In [1]: import numpy as np

In [2]: np.set_printoptions(suppress=True, linewidth=200)

In [3]: W0 = np.loadtxt("data.csv", delimiter=",")

In [4]: W0
Out[4]: 
array([[-0.7, -0.9, -0.5,  0.8, -0.9,  1.3],
       [ 0.4, -0.6, -0.7,  2.8, -2.7, -1.4],
       [-0.8, -1.4,  0.6,  1.3, -1.3, -2.5],
       [-0.6, -0.9, -1.8, -1.1,  1.1, -1.6],
       [-1.6, -0.8,  1.7, -0.2,  0.2, -1.7],
       [ 0.3, -0.9,  1.4,  0.5, -0.5, -0.6],
       [ 0.2, -0.8,  1.5,  0.6, -0.6,  0.2],
       [ 0. , -0.5,  0.6, -0.4,  0.4, -0.2],
       [ 0.6,  0.1, -0.8,  0.4, -0.4,  1.2],
       [-0.2,  0.5, -0.6,  2.2, -2. ,  0.9],
       [ 0.2, -0.2, -1.9,  0.8, -0.7, -1. ],
       [ 0.3, -0.5,  1.2, -1. ,  1.1, -0.4],
       [ 0.7, -2.7, -1. ,  1.3, -1.2,  0. ],
       [ 0.2,  0.9, -0.3,  0.1,  0. ,  0.4],
       [-0.8, -0.9, -1.1,  1.6, -1.5, -1.3],
       [-0.1,  0.8,  0.2, -0.8,  0.8, -0.9],
       [-0.9, -1.4,  1.4,  0.7, -0.7,  1.1],
       [ 0.7, -0.9,  1.3,  0.7, -0.7,  0.1],
       [ 1.5, -0.8,  2.2,  0.9, -0.9, -0.7],
       [ 0.6,  1.5, -0.5,  0.4, -0.3, -0.7],
       [ 0.7, -1.7,  2. ,  0.9, -0.7,  0.6],
       [ 0.2,  0.7,  0.7,  1. , -0.8, -0.3],
       [ 2.5, -1.2, -1.3, -0.4,  0.4,  1.1],
       [ 0.2,  0.1, -0.8, -0.4,  0.3,  0. ],
       [ 0.4, -0.1, -0.3,  0.9, -0.7,  0.9],
       [-0.4, -1.9,  0. , -1.1,  1.1, -1.3],
       [ 0.6,  0.8,  0.8,  1. , -1.1, -1.1],
       [-1.4,  1.6, -1.3,  0. , -0.2,  1.8],
       [ 1.7, -1.4,  0.1, -1.2,  1.2,  0.5],
       [ 0.5,  0.8, -0.5,  2.3, -2.3, -0.9],
       [ 0.1, -0.3, -1.2, -0.2,  0.1, -1.3],
       [-0.4, -0.2, -0.8, -0.4,  0.4, -0.5],
       [-1.2,  0.7,  0.2, -0.8,  1. ,  0.2],
       [-0.1, -0.7,  0.2, -0.6,  0.5, -1.2],
       [-0.1,  0. , -0.7,  0.6, -0.6,  2.2],
       [ 0.1,  2. ,  0.5, -0.6,  0.5, -1.6],
       [-1.1,  0.8,  2. ,  1. , -1.1, -0.2],
       [-1.6, -0.8, -1. ,  0.2, -0.1,  1.2],
       [-1.9, -1.6,  1.7, -0.1,  0. , -0.9],
       [ 1.2,  1.3,  3.1, -0.4,  0.3, -0.8]])

In [5]: left, sigma, VT = np.linalg.svd(W0, full_matrices=False)

In [6]: (sigma > 1e-8).sum()
Out[6]: np.int64(6)

In [7]: np.allclose(left * sigma @ VT, W0)
Out[7]: True

In [8]: np.round(left.T @ left, 1) + 0
Out[8]: 
array([[1., 0., 0., 0., 0., 0.],
       [0., 1., 0., 0., 0., 0.],
       [0., 0., 1., 0., 0., 0.],
       [0., 0., 0., 1., 0., 0.],
       [0., 0., 0., 0., 1., 0.],
       [0., 0., 0., 0., 0., 1.]])

In [9]: np.round(sigma / sigma[0], 1) + 0
Out[9]: array([1. , 0.9, 0.8, 0.7, 0.6, 0. ])

In [10]: hat = W0 @ np.linalg.solve(W0.T @ W0, W0.T)

In [11]: np.allclose(hat @ hat, hat)
Out[11]: True

In [12]: np.round(np.linalg.eigvalsh(hat), 1) + 0
Out[12]: array([0., 0., 0., 0., 0., 0., 0., 0., 0., 0., 0., 0., 0., 0., 0., 0., 0., 0., 0., 0., 0., 0., 0., 0., 0., 0., 0., 0., 0., 0., 0., 0., 0., 0., 1., 1., 1., 1., 1., 1.])

In [13]: round(np.trace(hat), 1)
Out[13]: np.float64(6.0)

In [14]: np.round(hat @ W0[:, 0], 1) + 0
Out[14]: 
array([-0.7,  0.4, -0.8, -0.6, -1.6,  0.3,  0.2,  0. ,  0.6, -0.2,  0.2,  0.3,  0.7,  0.2, -0.8, -0.1, -0.9,  0.7,  1.5,  0.6,  0.7,  0.2,  2.5,  0.2,  0.4, -0.4,  0.6, -1.4,  1.7,  0.5,  0.1, -0.4,
       -1.2, -0.1, -0.1,  0.1, -1.1, -1.6, -1.9,  1.2])

In [15]: np.round(np.diag(hat), 1) + 0
Out[15]: 
array([0.2, 0.3, 0.2, 0.2, 0.2, 0.1, 0.1, 0. , 0.1, 0.2, 0.1, 0.1, 0.2, 0.1, 0.2, 0.1, 0.2, 0.1, 0.2, 0.1, 0.2, 0.1, 0.3, 0. , 0.1, 0.2, 0.1, 0.3, 0.2, 0.2, 0.1, 0. , 0.3, 0.1, 0.1, 0.2, 0.2, 0.2,
       0.2, 0.3])

In [16]: F = np.load("x.npy")

In [17]: F
Out[17]: 
array([[ 1,  1,  1,  1,  1,  1,  1,  1],
       [ 1, -1, -1,  1, -1,  1,  1, -1],
       [ 1,  1, -1, -1,  1,  1, -1, -1],
       [ 1, -1,  1, -1, -1,  1, -1,  1],
       [ 1,  1, -1, -1, -1, -1,  1,  1],
       [ 1, -1, -1,  1,  1, -1, -1,  1],
       [ 1,  1,  1,  1, -1, -1, -1, -1],
       [ 1, -1,  1, -1,  1, -1,  1, -1]])

In [18]: u = np.array([-3, -1, -2, -2, 3, -1, 1, 3])

In [19]: A2 = F + np.outer(u, np.eye(8)[2])

In [20]: round(float(np.linalg.det(A2) / np.linalg.det(F)), 1), round(1 + np.linalg.solve(F, u)[2], 1)
Out[20]: (1.0, np.float64(1.0))

In [21]: A2
Out[21]: 
array([[ 1.,  1., -2.,  1.,  1.,  1.,  1.,  1.],
       [ 1., -1., -2.,  1., -1.,  1.,  1., -1.],
       [ 1.,  1., -3., -1.,  1.,  1., -1., -1.],
       [ 1., -1., -1., -1., -1.,  1., -1.,  1.],
       [ 1.,  1.,  2., -1., -1., -1.,  1.,  1.],
       [ 1., -1., -2.,  1.,  1., -1., -1.,  1.],
       [ 1.,  1.,  2.,  1., -1., -1., -1., -1.],
       [ 1., -1.,  4., -1.,  1., -1.,  1., -1.]])

In [22]: def softmax(z):
    ...:     e = np.exp(z - z.max(axis=-1, keepdims=True))
    ...:     return e / e.sum(axis=-1, keepdims=True)
    ...: 

In [23]: np.round(softmax(F[2] + -3), 1) + 0
Out[23]: array([0.2, 0.2, 0. , 0. , 0.2, 0.2, 0. , 0. ])

In [24]: att = F @ F.T / np.sqrt(8)

In [25]: np.round(softmax(att), 1) + 0
Out[25]: 
array([[0.7, 0. , 0. , 0. , 0. , 0. , 0. , 0. ],
       [0. , 0.7, 0. , 0. , 0. , 0. , 0. , 0. ],
       [0. , 0. , 0.7, 0. , 0. , 0. , 0. , 0. ],
       [0. , 0. , 0. , 0.7, 0. , 0. , 0. , 0. ],
       [0. , 0. , 0. , 0. , 0.7, 0. , 0. , 0. ],
       [0. , 0. , 0. , 0. , 0. , 0.7, 0. , 0. ],
       [0. , 0. , 0. , 0. , 0. , 0. , 0.7, 0. ],
       [0. , 0. , 0. , 0. , 0. , 0. , 0. , 0.7]])

In [26]: np.round(softmax(att + np.triu(np.full(att.shape, -np.inf), 1)), 1) + 0
Out[26]: 
array([[1. , 0. , 0. , 0. , 0. , 0. , 0. , 0. ],
       [0.1, 0.9, 0. , 0. , 0. , 0. , 0. , 0. ],
       [0.1, 0.1, 0.9, 0. , 0. , 0. , 0. , 0. ],
       [0.1, 0.1, 0.1, 0.8, 0. , 0. , 0. , 0. ],
       [0. , 0. , 0. , 0. , 0.8, 0. , 0. , 0. ],
       [0. , 0. , 0. , 0. , 0. , 0.8, 0. , 0. ],
       [0. , 0. , 0. , 0. , 0. , 0. , 0.7, 0. ],
       [0. , 0. , 0. , 0. , 0. , 0. , 0. , 0.7]])

In [27]: softmax(att).round(6).argmax(axis=1)
Out[27]: array([0, 1, 2, 3, 4, 5, 6, 7])

In [28]: A2 = np.array([[1, -2, -1],
    ...:     [-2, 1, 2],
    ...:     [1, -1, 0],
    ...:     [2, 2, -2],
    ...:     [1, 2, 2],
    ...:     [1, 2, -1],
    ...:     [-2, -1, 2],
    ...:     [2, 0, 2]])

In [29]: np.einsum("ik,kj->ij", F, A2)
Out[29]: 
array([[ 4,  3,  4],
       [ 0, -1, -8],
       [-2,  3,  0],
       [ 6, -5, -4],
       [-6, -7,  6],
       [ 8,  1, -2],
       [ 0, -3, -6],
       [-2, -7,  2]])

In [30]: F @ A2
Out[30]: 
array([[ 4,  3,  4],
       [ 0, -1, -8],
       [-2,  3,  0],
       [ 6, -5, -4],
       [-6, -7,  6],
       [ 8,  1, -2],
       [ 0, -3, -6],
       [-2, -7,  2]])

In [31]: A2.T @ F.T
Out[31]: 
array([[ 4,  0, -2,  6, -6,  8,  0, -2],
       [ 3, -1,  3, -5, -7,  1, -3, -7],
       [ 4, -8,  0, -4,  6, -2, -6,  2]])

In [32]: np.einsum("ij->j", F)
Out[32]: array([8, 0, 0, 0, 0, 0, 0, 0])

In [33]: F[:, 1] @ F[:, 4]
Out[33]: np.int64(0)

In [34]: F.T @ F
Out[34]: 
array([[8, 0, 0, 0, 0, 0, 0, 0],
       [0, 8, 0, 0, 0, 0, 0, 0],
       [0, 0, 8, 0, 0, 0, 0, 0],
       [0, 0, 0, 8, 0, 0, 0, 0],
       [0, 0, 0, 0, 8, 0, 0, 0],
       [0, 0, 0, 0, 0, 8, 0, 0],
       [0, 0, 0, 0, 0, 0, 8, 0],
       [0, 0, 0, 0, 0, 0, 0, 8]])

In [35]: np.round(np.linalg.svd(F, compute_uv=False), 1)
Out[35]: array([2.8, 2.8, 2.8, 2.8, 2.8, 2.8, 2.8, 2.8])

In [36]: rng = np.random.default_rng(85)

In [37]: A2 = F + rng.integers(-2, 3, (8, 1)) @ rng.integers(-2, 3, (1, 8))

In [38]: A2
Out[38]: 
array([[-1,  3,  1,  2, -1,  0,  1,  2],
       [ 5, -5, -1, -1,  3,  3,  1, -3],
       [-3,  5, -1,  1, -3, -1, -1,  1],
       [ 1, -1,  1, -1, -1,  1, -1,  1],
       [ 1,  1, -1, -1, -1, -1,  1,  1],
       [ 1, -1, -1,  1,  1, -1, -1,  1],
       [-1,  3,  1,  2, -3, -2, -1,  0],
       [ 1, -1,  1, -1,  1, -1,  1, -1]])

In [39]: A2 - F
Out[39]: 
array([[-2,  2,  0,  1, -2, -1,  0,  1],
       [ 4, -4,  0, -2,  4,  2,  0, -2],
       [-4,  4,  0,  2, -4, -2,  0,  2],
       [ 0,  0,  0,  0,  0,  0,  0,  0],
       [ 0,  0,  0,  0,  0,  0,  0,  0],
       [ 0,  0,  0,  0,  0,  0,  0,  0],
       [-2,  2,  0,  1, -2, -1,  0,  1],
       [ 0,  0,  0,  0,  0,  0,  0,  0]])

In [40]: np.round(np.linalg.svd(A2 - F, compute_uv=False), 1) + 0
Out[40]: array([12.2,  0. ,  0. ,  0. ,  0. ,  0. ,  0. ,  0. ])

In [41]: np.linalg.matrix_rank(A2 - F, tol=1e-8)
Out[41]: np.int64(1)

In [42]: np.abs(A2 - F).sum(axis=1)
Out[42]: array([ 9, 18, 18,  0,  0,  0,  9,  0])

In [43]: K = np.loadtxt("arr.csv", delimiter=",")

In [44]: K
Out[44]: 
array([[ 41.,  26.,  43.,  63.,  39.,   0.],
       [ 26.,  81.,  22.,  84.,  89.,  36.],
       [ 43.,  22.,  53.,  63.,  51.,   0.],
       [ 63.,  84.,  63., 147.,  98.,  42.],
       [ 39.,  89.,  51.,  98., 135.,  36.],
       [  0.,  36.,   0.,  42.,  36.,  36.]])

In [45]: # symmetric

In [46]: evals, V = np.linalg.eigh(K)

In [47]: vec = np.array([2, 2, 1, 0, 2, -2])

In [48]: np.round(V * np.maximum(evals, 0) @ V.T, 1) + 0
Out[48]: 
array([[ 41.,  26.,  43.,  63.,  39.,   0.],
       [ 26.,  81.,  22.,  84.,  89.,  36.],
       [ 43.,  22.,  53.,  63.,  51.,   0.],
       [ 63.,  84.,  63., 147.,  98.,  42.],
       [ 39.,  89.,  51.,  98., 135.,  36.],
       [  0.,  36.,   0.,  42.,  36.,  36.]])

In [49]: np.round(np.linalg.eigvalsh(K[1:, 1:]), 1) + 0
Out[49]: array([  0. ,  11.4,  41.5,  56.3, 342.7])

In [50]: np.round(V * np.abs(evals) @ V.T, 1) + 0
Out[50]: 
array([[ 41.,  26.,  43.,  63.,  39.,   0.],
       [ 26.,  81.,  22.,  84.,  89.,  36.],
       [ 43.,  22.,  53.,  63.,  51.,   0.],
       [ 63.,  84.,  63., 147.,  98.,  42.],
       [ 39.,  89.,  51.,  98., 135.,  36.],
       [  0.,  36.,   0.,  42.,  36.,  36.]])

In [51]: vec @ K @ vec
Out[51]: np.float64(2345.0)

In [52]: (np.sign(V[:, -1].round(6)) == np.sign(V[0, -1].round(6))).astype(int)
Out[52]: array([1, 1, 1, 1, 1, 1])

In [53]: np.round(vec @ K @ vec / (vec @ vec), 1), np.round(evals[0], 1), round(evals[-1], 1)
Out[53]: (np.float64(137.9), np.float64(-0.0), np.float64(364.4))

In [54]: r = np.linalg.matrix_rank(K)

In [55]: r
Out[55]: np.int64(4)

In [56]: ns = np.linalg.svd(K)[2][r:].T

In [57]: np.round(ns @ ns.T, 1)
Out[57]: 
array([[ 0.6, -0.1, -0.2, -0.3,  0.1,  0.3],
       [-0.1,  0.2,  0.3, -0.2, -0.2,  0.1],
       [-0.2,  0.3,  0.5, -0.2, -0.2,  0.1],
       [-0.3, -0.2, -0.2,  0.3,  0.1, -0.3],
       [ 0.1, -0.2, -0.2,  0.1,  0.1, -0.1],
       [ 0.3,  0.1,  0.1, -0.3, -0.1,  0.3]])

In [58]: [int(np.linalg.matrix_rank(K[:, :j + 1])) for j in range(6)]
Out[58]: [1, 2, 3, 4, 4, 4]

In [59]: [int(np.linalg.matrix_rank(np.delete(K, i, axis=0))) for i in range(6)]
Out[59]: [4, 4, 4, 4, 4, 4]

In [60]: round(float(np.linalg.norm(K, 2) / np.linalg.norm(K)), 1)
Out[60]: 1.0

In [61]: np.linalg.cond(K) > 100
Out[61]: np.True_

In [62]: [round(float(x), 1) for x in np.linalg.svd(K, compute_uv=False)[:3]]
Out[62]: [364.4, 74.1, 41.5]

In [63]: np.argsort(-np.linalg.norm(K, axis=0).round(6), kind="stable")[:3]
Out[63]: array([3, 4, 1])

In [64]: np.linalg.matrix_rank(K, rtol=0.1)
Out[64]: np.int64(3)

In [65]: lab = rng.permutation(6)

In [66]: lab
Out[66]: array([1, 5, 2, 4, 3, 0])

In [67]: A2 = K[lab][:, lab]

In [68]: A2
Out[68]: 
array([[ 81.,  36.,  22.,  89.,  84.,  26.],
       [ 36.,  36.,   0.,  36.,  42.,   0.],
       [ 22.,   0.,  53.,  51.,  63.,  43.],
       [ 89.,  36.,  51., 135.,  98.,  39.],
       [ 84.,  42.,  63.,  98., 147.,  63.],
       [ 26.,   0.,  43.,  39.,  63.,  41.]])

In [69]: np.diag(A2)
Out[69]: array([ 81.,  36.,  53., 135., 147.,  41.])

In [70]: M = np.load("run10.npy")

In [71]: M
Out[71]: 
array([[  5.1,  14.6,  10.1,   9.9,  10.3,   5.1,   0.1,   5.4,   4.7,  10. ],
       [ -0.9,  -2.8,  -2.5,  -2.4,  -2.1,  -1. ,  -0.1,  -1.2,  -1.2,  -2.5],
       [ -8.5, -24.6, -15.9, -16.1, -15.8,  -7.6,  -0.4,  -8.2,  -7.8, -16.1],
       [ -2.7,  -9. ,  -6.4,  -6.3,  -6. ,  -2.5,  -0.1,  -3. ,  -3. ,  -5.9],
       [ -9.1, -26.8, -17.4, -17.7, -17.8,  -9.6,   0.2,  -9.7,  -9.3, -18.1],
       [ -3.7, -12.4,  -7.9,  -8. ,  -8.1,  -4.5,   0.1,  -4.2,  -4.2,  -7.3],
       [  6.1,  17.8,  11.9,  12. ,  12.2,   5.8,   0.3,   6.4,   5.7,  11.7],
       [  8.2,  24.2,  15.7,  16.2,  15.6,   8.1,  -0.1,   8.3,   8.1,  16.1]])

In [72]: np.argsort(-np.linalg.norm(M, axis=0).round(6), kind="stable")[:3]
Out[72]: array([1, 3, 9])
